>>> import numpy as np
>>> from numpy import linalg as LA
>>> np.set_printoptions(precision=2, suppress=True, linewidth=100)
>>> feats = np.array([[1.03, 1.21, 2.08],
...     [1.06, 1.12, 2.07],
...     [1.18, 0.93, 2.15],
...     [1.11, 1.02, 1.96],
...     [1.02, 1.07, 1.97],
...     [1.04, 1.03, 2.16],
...     [1.03, 1.0, 1.91],
...     [0.92, 0.84, 2.07],
...     [0.92, 1.0, 1.94],
...     [0.95, 0.98, 1.95],
...     [0.07, 1.15, 2.09],
...     [0.09, 1.2, 2.06],
...     [-0.04, 1.01, 1.96],
...     [0.01, 1.09, 1.91],
...     [0.15, 1.03, 1.76],
...     [0.18, 1.08, 2.24],
...     [0.09, 1.04, 2.05],
...     [0.21, 0.87, 1.97],
...     [0.03, 1.08, 2.07],
...     [0.09, 1.01, 1.97]])
>>> idx = feats[:, 0] > np.median(feats[:, 0])
>>> u = feats[idx].mean(axis=0) - feats[~idx].mean(axis=0)
>>> ((feats - feats.mean(axis=0)) @ u > 0).astype(int)
array([1, 1, 1, 1, 1, 1, 1, 1, 1, 1, 0, 0, 0, 0, 0, 0, 0, 0, 0, 0])
>>> (((feats - feats.mean(axis=0)) @ u > 0) == idx).mean()
np.float64(1.0)
>>> u
array([ 0.94, -0.04,  0.02])
>>> W = np.array([[1, 3, 2, 3], [2, 3, 0, 2], [1, 1, 2, 0]])
>>> beta = np.array([3, 1, 1, 5])
>>> act = np.maximum(feats @ W + beta, 0)
>>> (act > 0).astype(int)
array([[1, 1, 1, 1],
       [1, 1, 1, 1],
       [1, 1, 1, 1],
       [1, 1, 1, 1],
       [1, 1, 1, 1],
       [1, 1, 1, 1],
       [1, 1, 1, 1],
       [1, 1, 1, 1],
       [1, 1, 1, 1],
       [1, 1, 1, 1],
       [1, 1, 1, 1],
       [1, 1, 1, 1],
       [1, 1, 1, 1],
       [1, 1, 1, 1],
       [1, 1, 1, 1],
       [1, 1, 1, 1],
       [1, 1, 1, 1],
       [1, 1, 1, 1],
       [1, 1, 1, 1],
       [1, 1, 1, 1]])
>>> W2 = np.array([[2, 3], [1, 0], [0, 2], [0, 0]])
>>> (act @ W2).round(6).argmax(axis=1)
array([1, 1, 1, 1, 1, 1, 1, 1, 1, 1, 1, 1, 1, 1, 1, 1, 1, 1, 1, 1])
>>> Xc = feats - feats.mean(axis=0)
>>> Uu, sig, vt = LA.svd(Xc, full_matrices=False)
>>> sig
array([2.13, 0.49, 0.38])
>>> sig ** 2 / (sig ** 2).sum()
array([0.92, 0.05, 0.03])
>>> np.abs(Uu[:, 0]).argmax()
np.int64(2)
>>> W2 = feats[[8, 5]].astype(float)
>>> for _ in range(7):
...     idx = LA.norm(feats[:, None] - W2, axis=-1).argmin(axis=1)
...     W2 = np.array([feats[idx == j].mean(axis=0) for j in range(2)])
... 
>>> idx
array([1, 1, 1, 1, 1, 1, 1, 1, 1, 1, 0, 0, 0, 0, 0, 0, 0, 0, 0, 0])
>>> W2
array([[0.09, 1.06, 2.01],
       [1.03, 1.02, 2.03]])
>>> np.bincount(idx)
array([10, 10])
>>> m1 = np.array([[1, 0, 0, 0, 0],
...     [0, 0, 0, 0, 1],
...     [0, 1, 0, 0, 0],
...     [0, 0, 1, 0, 0],
...     [0, 0, 0, 1, 0]])
>>> (LA.matrix_power((m1 != 0) + (m1.T != 0) + np.eye(5), 5) > 0).astype(int)
array([[1, 0, 0, 0, 0],
       [0, 1, 1, 1, 1],
       [0, 1, 1, 1, 1],
       [0, 1, 1, 1, 1],
       [0, 1, 1, 1, 1]])
>>> (m1 != 0).astype(int)
array([[1, 0, 0, 0, 0],
       [0, 0, 0, 0, 1],
       [0, 1, 0, 0, 0],
       [0, 0, 1, 0, 0],
       [0, 0, 0, 1, 0]])
>>> m1 @ m1
array([[1, 0, 0, 0, 0],
       [0, 0, 0, 1, 0],
       [0, 0, 0, 0, 1],
       [0, 1, 0, 0, 0],
       [0, 0, 1, 0, 0]])
>>> round(LA.det(m1), 2)
np.float64(-1.0)
>>> round(float(LA.norm(m1[0] - m1[3])), 2)
1.41
>>> LA.norm(m1, axis=1).argmax()
np.int64(0)
>>> round(LA.norm(m1, 2), 2)
np.float64(1.0)
>>> m1[0] @ m1[3]
np.int64(0)
>>> LA.norm(m1, axis=1)
array([1., 1., 1., 1., 1.])
>>> round(LA.norm(m1, "nuc"), 2)
np.float64(5.0)
>>> LA.norm(m1, axis=0)
array([1., 1., 1., 1., 1.])
>>> round(float(LA.norm(m1) ** 2 / LA.norm(m1, 2) ** 2), 2)
5.0
>>> u, r1 = m1[4], m1[0]
>>> u @ u
np.int64(1)
>>> u @ r1
np.int64(0)
>>> pr = (u @ r1) / (u @ u) * u
>>> LA.matrix_rank(np.outer(u, r1))
np.int64(1)
>>> r1 - pr
array([1., 0., 0., 0., 0.])
>>> pr
array([0., 0., 0., 0., 0.])
>>> vec = np.array([-4, 6, -7, -2, -9])
>>> target = m1 @ vec
>>> target
array([-4, -9,  6, -7, -2])
>>> LA.solve(m1.T, m1[3])
array([0., 0., 0., 1., 0.])
>>> A = np.load("layer15.npy")
>>> A
array([[ 25.1 , -12.99, -43.94],
       [ 22.73,  19.29,   6.05],
       [ 22.71,  20.82,   5.43],
       [ 25.3 , -13.15, -41.21],
       [ 23.97,  19.23,   5.5 ],
       [ 24.02,  18.74,   6.28],
       [ 22.78,  20.18,   6.99],
       [-14.33,  33.38, -23.29],
       [ 23.1 ,  21.77,   7.57],
       [ 22.72,  18.72,   7.57],
       [ 23.18,  20.24,   6.1 ],
       [-13.91,  33.9 , -20.71],
       [ 25.03,  19.42,   4.83],
       [ 23.03,  21.13,   6.05],
       [ 26.13,  20.82,   5.28],
       [-13.94,  34.32, -21.93],
       [ 27.42, -12.88, -42.35],
       [ 24.88,  19.85,   7.17],
       [ 27.2 , -14.61, -42.73],
       [-12.42,  34.61, -21.92]])
>>> idx = A[:, 2] > np.median(A[:, 2])
>>> u = A[idx].mean(axis=0) - A[~idx].mean(axis=0)
>>> u
array([13.15,  7.71, 31.27])
>>> np.argsort(-np.abs(u).round(6), kind="stable")
array([2, 0, 1])
>>> round(float(LA.det(m1[::-1])), 2)
-1.0
>>> np.kron(np.eye(2, dtype=int), m1)
array([[1, 0, 0, 0, 0, 0, 0, 0, 0, 0],
       [0, 0, 0, 0, 1, 0, 0, 0, 0, 0],
       [0, 1, 0, 0, 0, 0, 0, 0, 0, 0],
       [0, 0, 1, 0, 0, 0, 0, 0, 0, 0],
       [0, 0, 0, 1, 0, 0, 0, 0, 0, 0],
       [0, 0, 0, 0, 0, 1, 0, 0, 0, 0],
       [0, 0, 0, 0, 0, 0, 0, 0, 0, 1],
       [0, 0, 0, 0, 0, 0, 1, 0, 0, 0],
       [0, 0, 0, 0, 0, 0, 0, 1, 0, 0],
       [0, 0, 0, 0, 0, 0, 0, 0, 1, 0]])
>>> np.einsum("ij,ji->", m1, m1)
np.int64(1)
>>> round(float(LA.eigvals(m1).sum().real), 2)
1.0
>>> round(float(LA.det(m1.T)), 2)
-1.0
>>> F = np.loadtxt("case3.csv", delimiter=",")
>>> F
array([[7., 2., 0., 3., 1.],
       [2., 9., 2., 3., 0.],
       [3., 3., 7., 1., 3.],
       [1., 1., 3., 3., 0.],
       [1., 1., 3., 2., 9.]])
>>> vec = np.array([-1, 1, -2, -2, -2])
>>> target = F @ vec
>>> beta, lr = np.zeros(5), 1 / LA.norm(F, 2) ** 2
>>> for i in range(50):
...     beta -= lr * F.T @ (F @ beta - target)
...     if i % 10 == 0: print(i, round(LA.norm(F @ beta - target), 2))
... 
0 13.38
10 3.15
20 2.09
30 1.53
40 1.15
>>> round(float(LA.cond(F)), 2)
5.93
>>> rng = np.random.default_rng(63)
>>> B = F + rng.integers(-2, 3, (5, 4)) @ rng.integers(-2, 3, (4, 5))
>>> B
array([[-1., -4.,  4.,  1., -3.],
       [ 6.,  7.,  0., -1.,  0.],
       [ 7.,  5.,  9.,  1.,  6.],
       [ 9.,  4.,  3.,  2.,  5.],
       [ 1., -1.,  5.,  0., 10.]])
>>> np.round(LA.svd(B - F, compute_uv=False), 2) + 0
array([15.8 ,  6.78,  4.98,  0.75,  0.  ])
>>> B - F
array([[-8., -6.,  4., -2., -4.],
       [ 4., -2., -2., -4.,  0.],
       [ 4.,  2.,  2.,  0.,  3.],
       [ 8.,  3.,  0., -1.,  5.],
       [ 0., -2.,  2., -2.,  1.]])
>>> vec = np.array([0, 1, 0])
>>> target = A @ vec
>>> beta, lr = np.zeros(3), 1 / LA.norm(A, 2) ** 2
>>> for i in range(10):
...     beta -= lr * A.T @ (A @ beta - target)
...     if i % 2 == 0: print(i, round(LA.norm(A @ beta - target), 2))
... 
0 24.08
2 4.78
4 1.02
6 0.22
8 0.05
>>> beta.round(2) + 0
array([0., 1., 0.])
>>> np.round(LA.cond(A), 2)
np.float64(1.36)
>>> Xc = A - A.mean(axis=0)
>>> vecs = LA.svd(Xc)[2][:2]
>>> B = Xc - Xc @ vecs.T @ vecs
>>> B.std(axis=0)
array([0.54, 0.63, 0.4 ])
>>> np.round(LA.norm(B) / LA.norm(Xc), 2)
np.float64(0.03)
